$ python -q
>>> import numpy as np
>>> from numpy import linalg as LA
>>> np.set_printoptions(precision=2, suppress=True, linewidth=140)
>>> rng = np.random.default_rng(649)
>>> idx = rng.integers(0, 3, 7)
>>> E = np.triu((idx[:, None] == idx) & (rng.random((7, 7)) < 0.8), 1).astype(int)
>>> E += E.T
>>> E
array([[0, 0, 0, 0, 0, 0, 0],
       [0, 0, 0, 1, 0, 0, 0],
       [0, 0, 0, 0, 0, 1, 0],
       [0, 1, 0, 0, 1, 0, 1],
       [0, 0, 0, 1, 0, 0, 1],
       [0, 0, 1, 0, 0, 0, 0],
       [0, 0, 0, 1, 1, 0, 0]])
>>> print(np.flatnonzero(LA.matrix_power((E != 0) + (E.T != 0) + np.eye(7), 7)[6]))
[1 3 4 6]
>>> (E != 0).astype(int)
array([[0, 0, 0, 0, 0, 0, 0],
       [0, 0, 0, 1, 0, 0, 0],
       [0, 0, 0, 0, 0, 1, 0],
       [0, 1, 0, 0, 1, 0, 1],
       [0, 0, 0, 1, 0, 0, 1],
       [0, 0, 1, 0, 0, 0, 0],
       [0, 0, 0, 1, 1, 0, 0]])
>>> evals, evecs = LA.eigh(E)
>>> x0 = np.array([5, 0, 9, 9, 8, -6, -6])
>>> x0 @ E @ x0
np.int64(-168)
>>> print(LA.eigvalsh(E[1:, 1:]))
[-1.48 -1.   -1.    0.31  1.    2.17]
>>> np.unique(E.round(6), axis=0).shape
(7, 7)
>>> np.abs(np.diag(LA.qr(E)[1])) > 1e-9
array([False,  True,  True,  True,  True,  True,  True])
>>> np.allclose(E[:-1].T @ LA.lstsq(E[:-1].T, E[-1])[0], E[-1])
False
>>> np.round(E @ LA.pinv(E) @ E, 2) + 0
array([[0., 0., 0., 0., 0., 0., 0.],
       [0., 0., 0., 1., 0., 0., 0.],
       [0., 0., 0., 0., 0., 1., 0.],
       [0., 1., 0., 0., 1., 0., 1.],
       [0., 0., 0., 1., 0., 0., 1.],
       [0., 0., 1., 0., 0., 0., 0.],
       [0., 0., 0., 1., 1., 0., 0.]])
>>> A = np.load("data.npy")
>>> A
array([[ 3.03,  0.99,  3.02,  1.01,  0.  ,  2.97,  3.  ,  2.  ,  0.01],
       [ 2.99,  1.03,  3.01,  1.03, -0.02,  3.01,  2.97,  2.01, -0.02],
       [ 3.01,  0.99,  3.01,  1.01, -0.01,  3.02,  3.  ,  2.04,  0.05],
       [ 2.98,  1.  ,  2.96,  1.03,  0.02,  3.  ,  2.99,  2.  ,  0.02],
       [ 3.01,  1.  ,  2.97,  0.98, -0.01,  3.02,  3.  ,  1.98,  0.01],
       [ 3.01,  0.99,  2.99,  0.94, -0.01,  3.01,  3.01,  2.01, -0.01],
       [ 2.98,  1.  ,  3.  ,  1.03, -0.02,  2.99,  3.  ,  2.  ,  0.02],
       [ 3.99,  0.02,  5.  ,  5.  ,  3.02,  1.02,  1.  ,  1.99,  4.01],
       [ 4.  , -0.01,  5.04,  4.98,  2.96,  0.99,  1.  ,  1.99,  4.02],
       [ 4.  ,  0.01,  5.01,  5.01,  2.97,  1.01,  0.99,  2.03,  4.  ],
       [ 3.96,  0.  ,  4.99,  4.98,  3.07,  1.  ,  1.  ,  2.02,  3.99],
       [ 3.99,  0.  ,  4.99,  5.  ,  3.03,  0.97,  1.04,  1.99,  4.02],
       [ 4.  ,  0.01,  4.99,  4.98,  3.  ,  0.97,  1.01,  2.01,  3.99],
       [ 4.  ,  0.02,  4.98,  5.03,  2.97,  0.98,  0.99,  1.97,  3.99],
       [ 5.04,  1.96,  0.97, -0.01,  1.02,  4.04,  2.99,  3.98,  0.02],
       [ 5.04,  2.04,  0.99, -0.02,  0.98,  4.  ,  2.97,  4.02, -0.05],
       [ 5.01,  2.  ,  0.98,  0.  ,  1.02,  4.  ,  3.  ,  3.98,  0.04],
       [ 5.02,  2.01,  0.98, -0.03,  1.02,  3.98,  2.98,  4.03, -0.01],
       [ 4.98,  1.99,  0.99,  0.04,  0.98,  4.  ,  2.98,  4.01,  0.05],
       [ 5.  ,  1.99,  1.01,  0.03,  0.99,  4.05,  2.99,  3.96,  0.01],
       [ 5.04,  2.04,  0.99,  0.  ,  1.  ,  4.03,  2.99,  4.02, -0.01]])
>>> Xc = A - A.mean(axis=0)
>>> evecs = LA.svd(Xc)[2][:3]
>>> B = Xc - Xc @ evecs.T @ evecs
>>> round(float(LA.norm(B) / LA.norm(Xc)), 2)
0.01
>>> (Xc @ evecs.T).std(axis=0)
array([3.88, 1.45, 0.03])
